>>> import numpy as np
>>> import numpy.linalg as la
>>> np.set_printoptions(suppress=True, linewidth=140)
>>> A = np.load("block10.npy")
>>> print(A)
[[ 3  2  2 -1 -3  1 -1]
 [-3  0  0 -1  1  0 -1]
 [-2  1 -3  2 -1 -1  0]
 [ 3  2  2 -1 -3  1 -1]
 [-3 -2  0 -3  2 -2  3]
 [-2 -2  3 -2  2  1 -2]
 [ 1 -3 -2  1 -2  0  3]]
>>> print(round(float(np.abs(la.eigvals(A)).max()), 2))
6.46
>>> print(np.allclose(A @ A.T, A.T @ A))
False
>>> left, sig, Vt = la.svd(A)
>>> print(np.argmax(sig[:-1] / (sig[1:] + 1e-6)) + 1)
6
>>> A2 = left[:, :6] @ np.diag(sig[:6]) @ Vt[:6]
>>> print(A2.round(2) + 0)
[[ 3.  2.  2. -1. -3.  1. -1.]
 [-3.  0.  0. -1.  1.  0. -1.]
 [-2.  1. -3.  2. -1. -1.  0.]
 [ 3.  2.  2. -1. -3.  1. -1.]
 [-3. -2.  0. -3.  2. -2.  3.]
 [-2. -2.  3. -2.  2.  1. -2.]
 [ 1. -3. -2.  1. -2.  0.  3.]]
>>> print(la.matrix_rank(A, rtol=0.05))
5
>>> rank = la.matrix_rank(A)
>>> print(rank)
6
>>> ns = la.svd(A)[2][rank:].T
>>> print([int(la.matrix_rank(A[:, :j + 1])) for j in range(7)])
[1, 2, 3, 4, 5, 6, 6]
>>> print(np.allclose(A @ ns, 0))
True
>>> print(np.round(ns[:, 0] / ns[np.abs(ns[:, 0]).round(6).argmax(), 0], 2))
[-0.64  0.48  0.96  0.84 -0.08  0.64  1.  ]
>>> print([int(la.matrix_rank(A[:i])) for i in range(1, len(A) + 1)])
[1, 2, 3, 3, 4, 5, 6]
>>> A2 = np.array([[6, -1, 5, -8, -4],
...     [-9, -9, 4, 3, 1],
...     [-9, -2, -9, -8, 6],
...     [-9, -1, -7, -6, -4]])
>>> X = np.block([[np.zeros((4, 4)), A2], [A2.T, np.zeros((5, 5))]])
>>> print(X)
[[ 0.  0.  0.  0.  6. -1.  5. -8. -4.]
 [ 0.  0.  0.  0. -9. -9.  4.  3.  1.]
 [ 0.  0.  0.  0. -9. -2. -9. -8.  6.]
 [ 0.  0.  0.  0. -9. -1. -7. -6. -4.]
 [ 6. -9. -9. -9.  0.  0.  0.  0.  0.]
 [-1. -9. -2. -1.  0.  0.  0.  0.  0.]
 [ 5.  4. -9. -7.  0.  0.  0.  0.  0.]
 [-8.  3. -8. -6.  0.  0.  0.  0.  0.]
 [-4.  1.  6. -4.  0.  0.  0.  0.  0.]]
>>> # looks like rank 8
>>> print(round(np.abs(la.eigvals(X)).max(), 2))
20.81
>>> print(round(la.det(X), 2))
0.0
>>> print(np.allclose(X @ X.T, X.T @ X))
True
>>> print(X @ X)
[[142. -53. -57. -24.   0.   0.   0.   0.   0.]
 [-53. 188.  45.  40.   0.   0.   0.   0.   0.]
 [-57.  45. 266. 170.   0.   0.   0.   0.   0.]
 [-24.  40. 170. 183.   0.   0.   0.   0.   0.]
 [  0.   0.   0.   0. 279. 102. 138.  51. -51.]
 [  0.   0.   0.   0. 102.  87. -16.   3. -13.]
 [  0.   0.   0.   0. 138. -16. 171.  86. -42.]
 [  0.   0.   0.   0.  51.   3.  86. 173.  11.]
 [  0.   0.   0.   0. -51. -13. -42.  11.  69.]]
>>> rng = np.random.default_rng(7459)
>>> lab = rng.permutation(9)
>>> print(lab)
[1 5 2 4 7 3 0 6 8]
>>> A2 = X[lab][:, lab]
>>> print(A2)
[[ 0. -9.  0. -9.  3.  0.  0.  4.  1.]
 [-9.  0. -2.  0.  0. -1. -1.  0.  0.]
 [ 0. -2.  0. -9. -8.  0.  0. -9.  6.]
 [-9.  0. -9.  0.  0. -9.  6.  0.  0.]
 [ 3.  0. -8.  0.  0. -6. -8.  0.  0.]
 [ 0. -1.  0. -9. -6.  0.  0. -7. -4.]
 [ 0. -1.  0.  6. -8.  0.  0.  5. -4.]
 [ 4.  0. -9.  0.  0. -7.  5.  0.  0.]
 [ 1.  0.  6.  0.  0. -4. -4.  0.  0.]]
>>> print(np.diag(A2))
[0. 0. 0. 0. 0. 0. 0. 0. 0.]
>>> print(np.trace(A2))
0.0
>>> print([round(float(x), 2) for x in la.svd(A2, compute_uv=False)[:3]])
[20.81, 20.81, 13.8]
>>> print(la.cond(A2) > 100)
True
>>> rank = la.matrix_rank(X)
>>> print(rank)
8
>>> ns = la.svd(X)[2][rank:].T
>>> print([int(la.matrix_rank(X[:, :j + 1])) for j in range(9)])
[1, 2, 3, 4, 5, 6, 7, 8, 8]
>>> print([int(la.matrix_rank(X[:i])) for i in range(1, len(X) + 1)])
[1, 2, 3, 4, 5, 6, 7, 8, 8]
>>> print(np.round(ns @ ns.T, 2) + 0)
[[ 0.    0.    0.    0.    0.    0.    0.    0.    0.  ]
 [ 0.    0.    0.    0.    0.    0.    0.    0.    0.  ]
 [ 0.    0.    0.    0.    0.    0.    0.    0.    0.  ]
 [ 0.    0.    0.    0.    0.    0.    0.    0.    0.  ]
 [ 0.    0.    0.    0.    0.21 -0.31 -0.25  0.07 -0.07]
 [ 0.    0.    0.    0.   -0.31  0.44  0.36 -0.1   0.1 ]
 [ 0.    0.    0.    0.   -0.25  0.36  0.3  -0.09  0.08]
 [ 0.    0.    0.    0.    0.07 -0.1  -0.09  0.02 -0.02]
 [ 0.    0.    0.    0.   -0.07  0.1   0.08 -0.02  0.02]]
>>> print([int(la.matrix_rank(np.delete(X, i, axis=0))) for i in range(9)])
[7, 7, 7, 7, 8, 8, 8, 8, 8]
>>> print(np.round(ns[:, 0] / ns[np.abs(ns[:, 0]).round(6).argmax(), 0], 2) + 0)
[ 0.    0.    0.    0.   -0.69  1.    0.82 -0.24  0.22]
>>> u, g = X[0], X[1]
>>> print(u @ u)
142.0
>>> p = (u @ g) / (u @ u) * u
>>> print(np.round(g - p, 2))
[ 0.    0.    0.    0.   -6.76 -9.37  5.87  0.01 -0.49]
>>> print(np.outer(u, g))
[[  0.   0.   0.   0.  -0.  -0.   0.   0.   0.]
 [  0.   0.   0.   0.  -0.  -0.   0.   0.   0.]
 [  0.   0.   0.   0.  -0.  -0.   0.   0.   0.]
 [  0.   0.   0.   0.  -0.  -0.   0.   0.   0.]
 [  0.   0.   0.   0. -54. -54.  24.  18.   6.]
 [ -0.  -0.  -0.  -0.   9.   9.  -4.  -3.  -1.]
 [  0.   0.   0.   0. -45. -45.  20.  15.   5.]
 [ -0.  -0.  -0.  -0.  72.  72. -32. -24.  -8.]
 [ -0.  -0.  -0.  -0.  36.  36. -16. -12.  -4.]]
>>> print(round(la.norm(u + g) ** 2 + la.norm(u - g) ** 2, 2))
660.0
>>> print(la.matrix_rank(np.outer(u, g)))
1
>>> print((g - p) @ u)
0.0
>>> arr = np.array([[9.0, 7.0, 3.0, 3.0, 1.0, -2.0, -1.0, 0.0],
...     [6.0, 2.0, 2.0, -2.0, -3.0, -3.0, 3.0, 0.0],
...     [0.0, 0.0, -1.0, -7.0, -2.0, 4.0, -7.0, -3.0],
...     [0.0, 0.0, 2.0, 7.0, -7.0, -8.0, -2.0, 9.0],
...     [0.0, 0.0, 4.0, 9.0, -9.0, -8.0, -7.0, -9.0],
...     [0.0, 0.0, -2.0, 2.0, 6.0, -9.0, -3.0, 6.0],
...     [0.0, 0.0, 8.0, -3.0, -4.0, 6.0, -4.0, 0.0],
...     [0.0, 0.0, 3.0, -1.0, 0.0, 9.0, 3.0, -3.0]])
>>> print(arr)
[[ 9.  7.  3.  3.  1. -2. -1.  0.]
 [ 6.  2.  2. -2. -3. -3.  3.  0.]
 [ 0.  0. -1. -7. -2.  4. -7. -3.]
 [ 0.  0.  2.  7. -7. -8. -2.  9.]
 [ 0.  0.  4.  9. -9. -8. -7. -9.]
 [ 0.  0. -2.  2.  6. -9. -3.  6.]
 [ 0.  0.  8. -3. -4.  6. -4.  0.]
 [ 0.  0.  3. -1.  0.  9.  3. -3.]]
>>> W = np.array([[1, 2, -1, 0, 2],
...     [1, -2, -2, 1, 1],
...     [-2, 1, 2, -2, 2],
...     [2, 0, -2, 2, 0],
...     [1, -1, 0, 1, 1],
...     [-1, 1, 0, -2, -1],
...     [2, -1, 2, 1, 0],
...     [2, 1, 2, 2, -1]])
>>> c = np.array([2, 0, 2, 0, -3])
>>> hid = np.maximum(arr @ W + c, 0)
>>> print(np.round((hid > 0).mean(axis=0), 2))
[0.5  0.88 0.5  0.38 0.62]
>>> basis = np.array([[-1, 2, -2], [2, -1, -2], [2, -2, 2], [-2, 0, 0], [0, -2, -1]])
>>> print((hid @ basis).round(6).argmax(axis=1))
[1 0 0 1 0 1 0 0]
>>> print(W @ basis)
[[  1  -2 -10]
 [-11   6  -3]
 [ 12 -13   4]
 [-10   8  -8]
 [ -5   1  -1]
 [  7  -1   1]
 [ -2   1   2]
 [  0   1  -1]]
>>> blk = np.stack([arr, 5 * arr, arr[::-1]])
>>> print((blk @ arr.T).shape)
(3, 8, 8)
>>> print(np.round(la.norm(blk, axis=(1, 2)), 2))
[ 37.42 187.08  37.42]
>>> print(la.matrix_rank(blk.reshape(3, -1)))
2
>>> F = np.load("w.npy")
>>> print(F)
[[-2. -3.  0.  0.  0.  0. -3.  0.  0.]
 [-3. -2.  0.  0.  0.  0. -3.  0.  0.]
 [ 0.  0. -2. -3. -3. -3.  0. -3. -3.]
 [ 0.  0. -3. -2. -3. -3.  0. -3. -3.]
 [ 0.  0. -3. -3. -2. -3.  0. -3. -3.]
 [ 0.  0. -3. -3. -3. -2.  0. -3. -3.]
 [-3. -3.  0.  0.  0.  0. -2.  0.  0.]
 [ 0.  0. -3. -3. -3. -3.  0. -2. -3.]
 [ 0.  0. -3. -3. -3. -3.  0. -3. -2.]]
>>> # symmetric
>>> w, V = la.eigh(F)
>>> print(np.unique(w.round(6) + 0, return_counts=True)[1])
[1 1 7]
>>> print(np.round(V.T @ F @ V, 2) + 0)
[[-17.   0.   0.   0.   0.   0.   0.   0.   0.]
 [  0.  -8.   0.   0.   0.   0.   0.   0.   0.]
 [  0.   0.   1.   0.   0.   0.   0.   0.   0.]
 [  0.   0.   0.   1.   0.   0.   0.   0.   0.]
 [  0.   0.   0.   0.   1.   0.   0.   0.   0.]
 [  0.   0.   0.   0.   0.   1.   0.   0.   0.]
 [  0.   0.   0.   0.   0.   0.   1.   0.   0.]
 [  0.   0.   0.   0.   0.   0.   0.   1.   0.]
 [  0.   0.   0.   0.   0.   0.   0.   0.   1.]]
>>> print(np.round(la.eigvalsh(F + 4 * np.eye(9)), 2))
[-13.  -4.   5.   5.   5.   5.   5.   5.   5.]
>>> print(round(float(w.sum()), 2), np.trace(F))
-18.0 -18.0
>>> print(np.round(V.T @ V, 2) + 0)
[[1. 0. 0. 0. 0. 0. 0. 0. 0.]
 [0. 1. 0. 0. 0. 0. 0. 0. 0.]
 [0. 0. 1. 0. 0. 0. 0. 0. 0.]
 [0. 0. 0. 1. 0. 0. 0. 0. 0.]
 [0. 0. 0. 0. 1. 0. 0. 0. 0.]
 [0. 0. 0. 0. 0. 1. 0. 0. 0.]
 [0. 0. 0. 0. 0. 0. 1. 0. 0.]
 [0. 0. 0. 0. 0. 0. 0. 1. 0.]
 [0. 0. 0. 0. 0. 0. 0. 0. 1.]]
>>> w, V = la.eigh(F)
>>> x = np.array([3, 0, 0, -1, -2, 1, -2, -1, 1])
>>> print(np.round(V * np.abs(w) @ V.T, 2))
[[3.33 2.33 0.   0.   0.   0.   2.33 0.   0.  ]
 [2.33 3.33 0.   0.   0.   0.   2.33 0.   0.  ]
 [0.   0.   3.67 2.67 2.67 2.67 0.   2.67 2.67]
 [0.   0.   2.67 3.67 2.67 2.67 0.   2.67 2.67]
 [0.   0.   2.67 2.67 3.67 2.67 0.   2.67 2.67]
 [0.   0.   2.67 2.67 2.67 3.67 0.   2.67 2.67]
 [2.33 2.33 0.   0.   0.   0.   3.33 0.   0.  ]
 [0.   0.   2.67 2.67 2.67 2.67 0.   3.67 2.67]
 [0.   0.   2.67 2.67 2.67 2.67 0.   2.67 3.67]]
>>> print(np.abs(F).sum(axis=1).max(), np.round(np.abs(w).max(), 2))
17.0 17.0
>>> print(x @ F @ x)
6.0
>>> print(round(x @ F @ x / (x @ x), 2), round(float(w[0]), 2), round(float(w[-1]), 2))
0.29 -17.0 1.0
>>> E = np.loadtxt("mat.csv", delimiter=",")
>>> print(E)
[[ 0.  2.  0.  0.]
 [-2. -1.  0.  0.]
 [ 0.  0.  0.  2.]
 [ 0.  0. -2. -1.]]
>>> proj = np.triu(np.array([[2, 0, 2, 0], [0, 2, 2, 2], [1, 2, 1, 2], [0, 1, 0, 2]]), 1) + np.eye(4)
>>> A2 = proj @ E @ la.inv(proj)
>>> print(np.round(np.poly(A2), 2))
[ 1.  2.  9.  8. 16.]
>>> print(np.trace(A2), np.trace(E))
-2.0 -2.0
>>> print(np.einsum("ii->", E))
-2.0
>>> print(np.round(la.det(E[::-1]), 2))
16.0
>>> x = np.array([9, -5, -5, -8])
>>> rhs = E @ x
>>> print(rhs)
[-10. -13. -16.  18.]
>>> print(np.round(la.solve(E, rhs + E[:, 3]), 2))
[ 9. -5. -5. -7.]
>>> print(np.round(la.solve(E, -3 * rhs), 2))
[-27.  15.  15.  24.]
>>> print(np.round(la.solve(E, E[:, 2]), 2))
[-0.  0.  1.  0.]
>>> print(np.round(la.solve(E.T, E[2]), 2))
[ 0. -0.  1. -0.]
>>> O, R = la.qr(E)
>>> print(np.trace(O @ O.T))
4.0
>>> print(O @ R)
[[ 0.  2.  0.  0.]
 [-2. -1.  0.  0.]
 [ 0.  0.  0.  2.]
 [ 0.  0. -2. -1.]]
>>> print(O.shape, R.shape)
(4, 4) (4, 4)
>>> M = np.loadtxt("layer3.csv", delimiter=",")
>>> print(M.round(2))
[[ 0.05  0.12  0.09  0.06 -0.1   0.06  0.09  0.04]
 [ 0.12  0.29  0.21  0.14 -0.23  0.14  0.21  0.1 ]
 [ 0.09  0.21  0.15  0.1  -0.16  0.1   0.15  0.07]
 [ 0.06  0.14  0.1   0.07 -0.11  0.07  0.1   0.05]
 [-0.1  -0.23 -0.16 -0.11  0.18 -0.11 -0.16 -0.08]
 [ 0.06  0.14  0.1   0.07 -0.11  0.07  0.1   0.05]
 [ 0.09  0.21  0.15  0.1  -0.16  0.1   0.15  0.07]
 [ 0.04  0.1   0.07  0.05 -0.08  0.05  0.07  0.04]]
>>> A2 = M / la.norm(M, axis=1, keepdims=True)
>>> G = A2 @ A2.T
>>> print(np.argwhere(np.triu(np.abs(G) > 0.95, 1)))
[[0 1]
 [0 2]
 [0 3]
 [0 4]
 [0 5]
 [0 6]
 [0 7]
 [1 2]
 [1 3]
 [1 4]
 [1 5]
 [1 6]
 [1 7]
 [2 3]
 [2 4]
 [2 5]
 [2 6]
 [2 7]
 [3 4]
 [3 5]
 [3 6]
 [3 7]
 [4 5]
 [4 6]
 [4 7]
 [5 6]
 [5 7]
 [6 7]]
>>> print(G[0].round(2))
[ 1.  1.  1.  1. -1.  1.  1.  1.]
>>> print(G.round(2))
[[ 1.  1.  1.  1. -1.  1.  1.  1.]
 [ 1.  1.  1.  1. -1.  1.  1.  1.]
 [ 1.  1.  1.  1. -1.  1.  1.  1.]
 [ 1.  1.  1.  1. -1.  1.  1.  1.]
 [-1. -1. -1. -1.  1. -1. -1. -1.]
 [ 1.  1.  1.  1. -1.  1.  1.  1.]
 [ 1.  1.  1.  1. -1.  1.  1.  1.]
 [ 1.  1.  1.  1. -1.  1.  1.  1.]]
>>> J = np.load("case5.npy")
>>> print(J)
[[0 3 3 1 2 1]
 [0 0 3 3 3 0]
 [0 0 0 3 1 1]
 [0 0 0 0 2 2]
 [0 0 0 0 0 2]
 [0 0 0 0 0 0]]
>>> blk = np.stack([J, 3 * J, J[::-1]])
>>> print(np.round(la.norm(blk, axis=(1, 2)), 2))
[ 8.6  25.81  8.6 ]
>>> print(la.matrix_rank(blk.reshape(3, -1)))
2
>>> left, sig, Vt = la.svd(J)
>>> V = Vt[:(sig > 1e-8).sum()]
>>> x = J[2] + -2 * J[5] + rng.integers(2) * np.eye(6)[5]
>>> print(x)
[0. 0. 0. 3. 1. 1.]
>>> print(np.round(np.diag(V.T @ V), 2))
[0. 1. 1. 1. 1. 1.]
>>> print(np.round(V.T @ V, 2) + 0)
[[0. 0. 0. 0. 0. 0.]
 [0. 1. 0. 0. 0. 0.]
 [0. 0. 1. 0. 0. 0.]
 [0. 0. 0. 1. 0. 0.]
 [0. 0. 0. 0. 1. 0.]
 [0. 0. 0. 0. 0. 1.]]
>>> print(np.prod(np.diag(J)), round(float(la.det(J)), 2))
0 0.0
>>> print([int(la.matrix_rank(la.matrix_power(J, p))) for p in range(1, 7)])
[5, 4, 3, 2, 1, 0]
